>>> import numpy as np
>>> np.set_printoptions(precision=2, suppress=True, linewidth=120)
>>> E = np.loadtxt("out2.csv", delimiter=",")
>>> E
array([[-0.88,  0.26],
       [ 0.2 , -0.11],
       [-0.2 ,  0.44],
       [-0.39, -0.85]])
>>> # keeps lengths
>>> Y = E / np.linalg.norm(E, axis=1, keepdims=True)
>>> gram = Y @ Y.T
>>> np.linalg.norm(Y, axis=1)
array([1., 1., 1., 1.])
>>> round(float(np.degrees(np.arccos(np.clip(gram[2, 1], -1, 1)))), 2)
142.93
>>> gram[2]
array([ 0.64, -0.8 ,  1.  , -0.66])
>>> (np.abs(gram) > 0.9).astype(int)
array([[1, 1, 0, 0],
       [1, 1, 0, 0],
       [0, 0, 1, 0],
       [0, 0, 0, 1]])
>>> (gram - 2 * np.eye(4)).round(6).argmax(axis=1)
array([2, 3, 0, 0])
>>> np.argwhere(np.triu(np.abs(gram) > 0.95, 1))
array([[0, 1]])
>>> vec = np.array([0, 1])
>>> y = E @ vec
>>> b, lr = np.zeros(2), 1 / np.linalg.norm(E, 2) ** 2
>>> for i in range(6):
...     b -= lr * E.T @ (E @ b - y)
...     if i % 1 == 0: print(i, round(np.linalg.norm(E @ b - y), 2))
... 
0 0.0
1 0.0
2 0.0
3 0.0
4 0.0
5 0.0
>>> b.round(2) + 0
array([0., 1.])
>>> vec = np.array([-3, 0])
>>> y = E @ vec
>>> np.round(np.linalg.lstsq(E, y)[0], 2) + 0
array([-3.,  0.])
>>> np.round(np.linalg.pinv(E) @ E, 2) + 0
array([[1., 0.],
       [0., 1.]])
>>> np.round(np.linalg.solve(E.T @ E, E.T @ y), 2) + 0
array([-3.,  0.])
>>> rng = np.random.default_rng(454339)
>>> y = y + 0.02 * rng.normal(size=4)
>>> y
array([ 2.6 , -0.56,  0.58,  1.16])
>>> b, *_ = np.linalg.lstsq(E, y)
>>> np.round(E.T @ (y - E @ b), 2) + 0
array([0., 0.])
>>> round(np.linalg.norm(y - E @ b), 2)
np.float64(0.01)
>>> b.round()
array([-3., -0.])
>>> [round(float(np.linalg.norm(np.linalg.solve(E.T @ E + lam * np.eye(2), E.T @ y))), 2) for lam in (0, 1, 10, 100)]
[2.96, 1.48, 0.27, 0.03]
>>> E @ E.T
array([[ 0.84, -0.2 ,  0.28,  0.12],
       [-0.2 ,  0.05, -0.09,  0.02],
       [ 0.28, -0.09,  0.23, -0.3 ],
       [ 0.12,  0.02, -0.3 ,  0.88]])
>>> np.linalg.norm(E, axis=0)
array([1., 1.])
>>> feats = np.load("arr.npy")
>>> feats
array([[  5,   6,  -7],
       [  2,   5,  -1],
       [  5,   6,  -2],
       [  4,  13, -10],
       [  4,  20,  -6],
       [ 11,  27,  -1],
       [ 15,  27,   0],
       [  6,  27,   9],
       [ -3,  33,   0],
       [  6,  26,  -4],
       [  9,  24, -13],
       [ 18,  21, -22],
       [ 27,  18, -17],
       [ 31,  14, -23],
       [ 31,  20, -30],
       [ 35,  15, -32]])
>>> cen = feats - feats.mean(axis=1)
Traceback (most recent call last):
  File "<python-input-35>", line 1, in <module>
    cen = feats - feats.mean(axis=1)
          ~~~~~~^~~~~~~~~~~~~~~~~~~~
ValueError: operands could not be broadcast together with shapes (16,3) (16,) 
>>> cen = feats - feats.mean(axis=0)
>>> U, sv, Vt = np.linalg.svd(cen, full_matrices=False)
>>> cen.mean(axis=0)
array([0., 0., 0.])
>>> np.linalg.matrix_rank(cen)
np.int64(3)
>>> np.abs(U[:, 0]).argmax()
np.int64(15)
>>> sv ** 2 / (sv ** 2).sum()
array([0.74, 0.2 , 0.06])
>>> np.searchsorted(np.cumsum(sv ** 2) / (sv ** 2).sum(), 0.9) + 1
np.int64(2)
>>> gram = np.cov(feats, rowvar=False)
>>> gram.shape
(3, 3)
>>> np.linalg.eigvalsh(gram)[::-1]
array([262.29,  71.98,  20.69])
>>> np.polyfit(feats[:, 1], feats[:, 2], 1)
array([  0.3 , -15.57])
>>> np.median(feats, axis=0)
array([ 7.5, 20. , -6.5])
>>> round(float(np.corrcoef(feats[:, 1], feats[:, 2])[0, 1]), 2)
0.21
>>> np.argwhere(np.triu(np.abs(np.corrcoef(feats.T)) > 0.8, 1))
array([[0, 2]])
>>> feats.std(axis=0)
array([11.57,  8.21, 11.46])
>>> K = np.load("a.npy")
>>> K
array([[-3.,  1.,  0.,  0.],
       [ 0., -3.,  1.,  0.],
       [ 0.,  0., -3.,  1.],
       [ 0.,  0.,  0., -3.]])
>>> np.linalg.matrix_power(K - np.diag(np.diag(K)), 4)
array([[0., 0., 0., 0.],
       [0., 0., 0., 0.],
       [0., 0., 0., 0.],
       [0., 0., 0., 0.]])
>>> np.sort(np.linalg.eigvals(K))
array([-3., -3., -3., -3.])
>>> np.prod(np.diag(K)), np.round(np.linalg.det(K), 2)
(np.float64(81.0), np.float64(81.0))
>>> [int(np.linalg.matrix_rank(np.linalg.matrix_power(K, p))) for p in range(1, 5)]
[4, 4, 4, 4]
>>> lab = rng.permutation(4)
>>> lab
array([0, 3, 2, 1])
>>> Y = K[lab][:, lab]
>>> round(np.linalg.det(Y), 2), np.round(np.linalg.det(K[lab]), 2)
(np.float64(81.0), np.float64(-81.0))
>>> np.allclose(Y, K)
False
>>> np.trace(Y)
np.float64(-12.0)
>>> np.diag(Y)
array([-3., -3., -3., -3.])
>>> Y
array([[-3.,  0.,  0.,  1.],
       [ 0., -3.,  0.,  0.],
       [ 0.,  1., -3.,  0.],
       [ 0.,  0.,  1., -3.]])
>>> f = np.array([0, 6, 7])
>>> np.array([np.convolve(row, f, "same") for row in Y])
array([[-18., -21.,   0.,   6.],
       [  0., -18., -21.,   0.],
       [  0.,   6., -11., -21.],
       [  0.,   0.,   6., -11.]])
>>> np.correlate(Y[3], Y[1], "full")
array([ 0.,  0.,  0.,  0., -3.,  9.,  0.])
>>> np.polyval(f, Y[3])
array([  7.,   7.,  13., -11.])
>>> Y = np.array([[7]])
>>> W0 = np.block([[np.zeros((1, 1)), Y], [Y.T, np.zeros((1, 1))]])
>>> W0
array([[0., 7.],
       [7., 0.]])
>>> vec = np.array([-1, 0])
>>> y = W0 @ vec
>>> y
array([ 0., -7.])
>>> np.linalg.solve(W0, y)
array([-1.,  0.])
>>> np.linalg.solve(W0, 4 * y)
array([-4.,  0.])
>>> np.linalg.solve(W0, W0[:, 0])
array([1., 0.])
>>> Y = E + rng.integers(-2, 3, (4, 1)) @ rng.integers(-2, 3, (1, 2))
>>> Y
array([[-2.88,  1.26],
       [-1.8 ,  0.89],
       [-4.2 ,  2.44],
       [-2.39,  0.15]])
>>> Y - E
array([[-2.,  1.],
       [-2.,  1.],
       [-4.,  2.],
       [-2.,  1.]])
>>> M = np.array([[-0.89, 1.01, -0.76],
...     [-1.88, 3.97, 1.38],
...     [1.12, -2.15, -1.23],
...     [2.04, -3.01, -0.19],
...     [0.36, -1.23, -1.05],
...     [-2.52, 4.75, 1.53],
...     [-0.45, 0.24, -0.6],
...     [1.5, -2.38, -0.02],
...     [0.56, -0.53, 0.48],
...     [-0.68, 0.75, 0.56],
...     [-1.87, 3.22, 0.82],
...     [0.09, -1.04, -1.29],
...     [0.76, -1.7, -0.79],
...     [-1.49, 2.93, 0.78]])
>>> dist = np.linalg.norm(M[:, None] - M[None], axis=-1)
>>> dist[0]
array([0.  , 3.78, 3.77, 5.01, 2.58, 4.68, 0.9 , 4.21, 2.45, 1.36, 2.89, 2.33, 3.17, 2.53])
>>> np.linalg.matrix_rank(dist ** 2)
np.int64(5)
>>> (dist + 1e9 * np.eye(14)).round(6).argmin(axis=1)
array([ 6, 10, 12,  7, 11,  1,  0,  3,  6,  6, 13,  4,  4, 10])
>>> dist.shape
(14, 14)
>>> np.unravel_index(dist.round(6).argmax(), dist.shape)
(np.int64(3), np.int64(5))
>>> f, r1 = M[9], M[0]
>>> round(float(f @ f), 2)
1.34
>>> round(float(f @ r1), 2)
0.94
>>> pr = (f @ r1) / (f @ f) * f
>>> np.linalg.matrix_rank(np.outer(f, r1))
np.int64(1)
>>> np.outer(f, r1)
array([[ 0.61, -0.69,  0.52],
       [-0.67,  0.76, -0.57],
       [-0.5 ,  0.57, -0.43]])
>>> pr
array([-0.48,  0.53,  0.39])
>>> hat = M @ np.linalg.solve(M.T @ M, M.T)
>>> np.diag(hat)
array([0.24, 0.31, 0.25, 0.27, 0.12, 0.27, 0.1 , 0.16, 0.09, 0.58, 0.15, 0.24, 0.06, 0.15])
>>> np.round(np.linalg.eigvalsh(hat), 2) + 0
array([0., 0., 0., 0., 0., 0., 0., 0., 0., 0., 0., 1., 1., 1.])
>>> X = np.array([[0.0, -3.0, 0.0], [-3.0, -1.0, -3.0], [0.0, -3.0, -2.0]])
>>> np.poly(X)
array([  1.,   3., -16., -18.])
>>> round(float(np.linalg.det(X.T)), 2)
18.0
>>> np.linalg.eigvals(X)
array([ 3.36, -1.  , -5.36])
>>> round(np.linalg.det(X[::-1]), 2)
np.float64(-18.0)
>>> np.einsum("ij,ji->", X, X)
np.float64(41.0)
>>> round(np.linalg.eigvals(X).sum().real, 2)
np.float64(-3.0)
>>> np.kron(np.eye(2, dtype=int), X)
array([[ 0., -3.,  0.,  0., -0.,  0.],
       [-3., -1., -3., -0., -0., -0.],
       [ 0., -3., -2.,  0., -0., -0.],
       [ 0., -0.,  0.,  0., -3.,  0.],
       [-0., -0., -0., -3., -1., -3.],
       [ 0., -0., -0.,  0., -3., -2.]])
>>> w, vecs = np.linalg.eig(X)
>>> np.round(np.prod(w), 2)
np.float64(18.0)
>>> w
array([ 3.36, -1.  , -5.36])
